% ipython --no-banner

In [1]: import numpy as np

In [2]: np.set_printoptions(suppress=True, linewidth=140)

In [3]: data = np.array([[0, 4, -5, 5, 0],
   ...:     [1, -2, 3, -5, 5],
   ...:     [1, 1, 1, 1, 5],
   ...:     [5, 3, 5, -2, 4],
   ...:     [-3, -2, -4, 5, -3]])

In [4]: data[0] = data[3]

In [5]: data
Out[5]: 
array([[ 5,  3,  5, -2,  4],
       [ 1, -2,  3, -5,  5],
       [ 1,  1,  1,  1,  5],
       [ 5,  3,  5, -2,  4],
       [-3, -2, -4,  5, -3]])

In [6]: U, s, Vt = np.linalg.svd(data)

In [7]: vecs = Vt[:(s > 1e-8).sum()]

In [8]: rng = np.random.default_rng(239)

In [9]: x = data[2] + -1 * data[1] + rng.integers(2) * np.eye(5)[1]

In [10]: print(x)
[ 0.  4. -2.  6.  0.]

In [11]: np.round(np.diag(vecs.T @ vecs), 2)
Out[11]: array([0.57, 0.99, 0.48, 0.97, 0.99])

In [12]: np.allclose(vecs.T @ vecs @ x, x)
Out[12]: False

In [13]: np.round(np.linalg.norm(x - vecs.T @ vecs @ x), 2)
Out[13]: np.float64(0.11)

In [14]: np.linalg.matrix_rank(np.vstack([data, x]))
Out[14]: np.int64(5)

In [15]: np.linalg.lstsq(data[:-1].T, data[-1])[2]
Out[15]: np.int32(3)

In [16]: np.round(data @ np.linalg.pinv(data) @ data, 2)
Out[16]: 
array([[ 5.,  3.,  5., -2.,  4.],
       [ 1., -2.,  3., -5.,  5.],
       [ 1.,  1.,  1.,  1.,  5.],
       [ 5.,  3.,  5., -2.,  4.],
       [-3., -2., -4.,  5., -3.]])

In [17]: print(np.unique(data.round(6), axis=0).shape)
(4, 5)

In [18]: M = np.load("block2.npy")

In [19]: M
Out[19]: 
array([[ 3,  4, -4,  5,  5,  2,  1,  2],
       [ 4,  3,  4, -4,  5,  5,  2,  1],
       [-4,  4,  3,  4, -4,  5,  5,  2],
       [ 5, -4,  4,  3,  4, -4,  5,  5],
       [ 5,  5, -4,  4,  3,  4, -4,  5],
       [ 2,  5,  5, -4,  4,  3,  4, -4],
       [ 1,  2,  5,  5, -4,  4,  3,  4],
       [ 2,  1,  2,  5,  5, -4,  4,  3]])

In [20]: round(np.linalg.eigvalsh(M).min(), 2)
Out[20]: np.float64(-13.79)

In [21]: idx = rng.permutation(8)

In [22]: idx
Out[22]: array([0, 6, 1, 7, 5, 2, 3, 4])

In [23]: B = M[idx][:, idx]

In [24]: np.round(np.sort(np.abs(np.linalg.eigvals(B))), 2)
Out[24]: array([ 0.54,  2.06,  2.91,  7.01, 13.64, 13.79, 14.55, 18.  ])

In [25]: B
Out[25]: 
array([[ 3,  1,  4,  2,  2, -4,  5,  5],
       [ 1,  3,  2,  4,  4,  5,  5, -4],
       [ 4,  2,  3,  1,  5,  4, -4,  5],
       [ 2,  4,  1,  3, -4,  2,  5,  5],
       [ 2,  4,  5, -4,  3,  5, -4,  4],
       [-4,  5,  4,  2,  5,  3,  4, -4],
       [ 5,  5, -4,  5, -4,  4,  3,  4],
       [ 5, -4,  5,  5,  4, -4,  4,  3]])

In [26]: np.diag(B)
Out[26]: array([3, 3, 3, 3, 3, 3, 3, 3])

In [27]: W0 = np.load("a.npy")

In [28]: W0
Out[28]: 
array([[14., -3.,  6.,  6.],
       [-3.,  6., -2., -2.],
       [ 6., -2.,  9.,  4.],
       [ 6., -2.,  4.,  9.]])

In [29]: w, vecs = np.linalg.eigh(M)

In [30]: x = np.array([5, -1, -5, -3, 3, -3, 2, -1])

In [31]: np.round(x @ M @ x / (x @ x), 2), np.round(w[0], 2), round(w[-1], 2)
Out[31]: (np.float64(3.1), np.float64(-13.79), np.float64(18.0))

In [32]: np.abs(M).sum(axis=1).max(), round(float(np.abs(w).max()), 2)
Out[32]: (np.int64(34), 18.0)

In [33]: x @ M @ x
Out[33]: np.int64(257)

In [34]: np.round(np.linalg.det(2 * W0), 2), round(np.linalg.det(W0), 2)
Out[34]: (np.float64(46000.0), np.float64(2875.0))

In [35]: np.kron(np.eye(2, dtype=int), W0)
Out[35]: 
array([[14., -3.,  6.,  6.,  0., -0.,  0.,  0.],
       [-3.,  6., -2., -2., -0.,  0., -0., -0.],
       [ 6., -2.,  9.,  4.,  0., -0.,  0.,  0.],
       [ 6., -2.,  4.,  9.,  0., -0.,  0.,  0.],
       [ 0., -0.,  0.,  0., 14., -3.,  6.,  6.],
       [-0.,  0., -0., -0., -3.,  6., -2., -2.],
       [ 0., -0.,  0.,  0.,  6., -2.,  9.,  4.],
       [ 0., -0.,  0.,  0.,  6., -2.,  4.,  9.]])

In [36]: np.einsum("ii->", W0)
Out[36]: np.float64(38.0)

In [37]: F = np.load("arr.npy")

In [38]: F.round(2) + 0
Out[38]: 
array([[-0.46, -0.63,  0.  ,  0.36,  0.03,  0.24,  0.02, -0.44],
       [ 0.18, -0.03, -0.06, -0.09, -0.57, -0.55, -0.05, -0.56],
       [ 0.18,  0.09, -0.04, -0.5 ,  0.56,  0.17, -0.03, -0.6 ],
       [-0.64,  0.23, -0.2 , -0.49, -0.29,  0.13,  0.4 ,  0.01],
       [ 0.  ,  0.58, -0.19,  0.37, -0.25,  0.5 , -0.3 , -0.29],
       [-0.37,  0.44,  0.17,  0.39,  0.41, -0.51,  0.18, -0.16],
       [-0.37,  0.03,  0.51, -0.27, -0.05, -0.07, -0.72,  0.05],
       [-0.18, -0.09, -0.79, -0.03,  0.2 , -0.27, -0.45,  0.14]])

In [39]: Q, vecs = np.linalg.qr(F[:, :3])[0], np.linalg.qr(F[:, 3:])[0]

In [40]: s = np.linalg.svd(Q.T @ vecs, compute_uv=False)

In [41]: np.round(np.degrees(np.arccos(s.clip(0, 1))), 2)
Out[41]: array([90., 90., 90.])

In [42]: (s > 0.9).sum()
Out[42]: np.int64(0)

In [43]: J = np.diag(np.array([2, 0, 0, 0, 3, 0, 1]))

In [44]: J
Out[44]: 
array([[2, 0, 0, 0, 0, 0, 0],
       [0, 0, 0, 0, 0, 0, 0],
       [0, 0, 0, 0, 0, 0, 0],
       [0, 0, 0, 0, 0, 0, 0],
       [0, 0, 0, 0, 3, 0, 0],
       [0, 0, 0, 0, 0, 0, 0],
       [0, 0, 0, 0, 0, 0, 1]])

In [45]: print(np.linalg.lstsq(J[:-1].T, J[-1])[2])
2

In [46]: np.round(np.trace(np.linalg.pinv(J) @ J), 2)
Out[46]: np.float64(3.0)

In [47]: np.abs(np.diag(np.linalg.qr(J)[1])) > 1e-9
Out[47]: array([ True, False, False, False,  True, False,  True])

In [48]: rank = np.linalg.matrix_rank(J)

In [49]: print(rank)
3

In [50]: null = np.linalg.svd(J)[2][rank:].T

In [51]: null.shape
Out[51]: (7, 4)

In [52]: np.allclose(J @ null, 0)
Out[52]: True

In [53]: arr = np.array([[1, 1, -1, -1, -1, -1, 1, 1],
    ...:     [1, -1, 1, -1, 1, -1, 1, -1],
    ...:     [1, 1, 1, 1, -1, -1, -1, -1],
    ...:     [1, 1, -1, -1, 1, 1, -1, -1]])

In [54]: th = np.radians(72)

In [55]: r_ = np.eye(8)

In [56]: r_[3, 3] = r_[6, 6] = np.cos(th)

In [57]: r_[3, 6], r_[6, 3] = -np.sin(th), np.sin(th)

In [58]: r_.round(2)
Out[58]: 
array([[ 1.  ,  0.  ,  0.  ,  0.  ,  0.  ,  0.  ,  0.  ,  0.  ],
       [ 0.  ,  1.  ,  0.  ,  0.  ,  0.  ,  0.  ,  0.  ,  0.  ],
       [ 0.  ,  0.  ,  1.  ,  0.  ,  0.  ,  0.  ,  0.  ,  0.  ],
       [ 0.  ,  0.  ,  0.  ,  0.31,  0.  ,  0.  , -0.95,  0.  ],
       [ 0.  ,  0.  ,  0.  ,  0.  ,  1.  ,  0.  ,  0.  ,  0.  ],
       [ 0.  ,  0.  ,  0.  ,  0.  ,  0.  ,  1.  ,  0.  ,  0.  ],
       [ 0.  ,  0.  ,  0.  ,  0.95,  0.  ,  0.  ,  0.31,  0.  ],
       [ 0.  ,  0.  ,  0.  ,  0.  ,  0.  ,  0.  ,  0.  ,  1.  ]])

In [59]: B = arr @ r_.T

In [60]: print(np.allclose(arr @ arr.T, B @ B.T))
True

In [61]: np.round(np.linalg.svd(arr, compute_uv=False), 2), np.round(np.linalg.svd(B, compute_uv=False), 2)
Out[61]: (array([2.83, 2.83, 2.83, 2.83]), array([2.83, 2.83, 2.83, 2.83]))

In [62]: np.round(np.abs(B - arr).max(axis=0), 2)
Out[62]: array([0.  , 0.  , 0.  , 1.64, 0.  , 0.  , 1.64, 0.  ])

In [63]: np.round(r_ @ r_.T, 2) + 0
Out[63]: 
array([[1., 0., 0., 0., 0., 0., 0., 0.],
       [0., 1., 0., 0., 0., 0., 0., 0.],
       [0., 0., 1., 0., 0., 0., 0., 0.],
       [0., 0., 0., 1., 0., 0., 0., 0.],
       [0., 0., 0., 0., 1., 0., 0., 0.],
       [0., 0., 0., 0., 0., 1., 0., 0.],
       [0., 0., 0., 0., 0., 0., 1., 0.],
       [0., 0., 0., 0., 0., 0., 0., 1.]])

In [64]: np.round(np.linalg.norm(r_, axis=0), 2)
Out[64]: array([1., 1., 1., 1., 1., 1., 1., 1.])

In [65]: np.round(r_.T @ r_, 2) + 0
Out[65]: 
array([[1., 0., 0., 0., 0., 0., 0., 0.],
       [0., 1., 0., 0., 0., 0., 0., 0.],
       [0., 0., 1., 0., 0., 0., 0., 0.],
       [0., 0., 0., 1., 0., 0., 0., 0.],
       [0., 0., 0., 0., 1., 0., 0., 0.],
       [0., 0., 0., 0., 0., 1., 0., 0.],
       [0., 0., 0., 0., 0., 0., 1., 0.],
       [0., 0., 0., 0., 0., 0., 0., 1.]])

In [66]: r_[:, 6] @ r_[:, 4]
Out[66]: np.float64(0.0)

In [67]: np.round(np.linalg.svd(r_, compute_uv=False), 2)
Out[67]: array([1., 1., 1., 1., 1., 1., 1., 1.])

In [68]: C2 = arr.T @ arr

In [69]: (arr @ arr.T).shape
Out[69]: (4, 4)

In [70]: np.round(np.linalg.svd(arr, compute_uv=False) ** 2, 2)
Out[70]: array([8., 8., 8., 8.])

In [71]: np.trace(C2), (arr ** 2).sum()
Out[71]: (np.int64(32), np.int64(32))

In [72]: np.round(np.linalg.eigvalsh(C2)[::-1], 2) + 0
Out[72]: array([8., 8., 8., 8., 0., 0., 0., 0.])

In [73]: np.diag(C2)
Out[73]: array([4, 4, 4, 4, 4, 4, 4, 4])

In [74]: np.linalg.matrix_rank(C2)
Out[74]: np.int64(4)

In [75]: np.allclose(C2, C2.T)
Out[75]: True
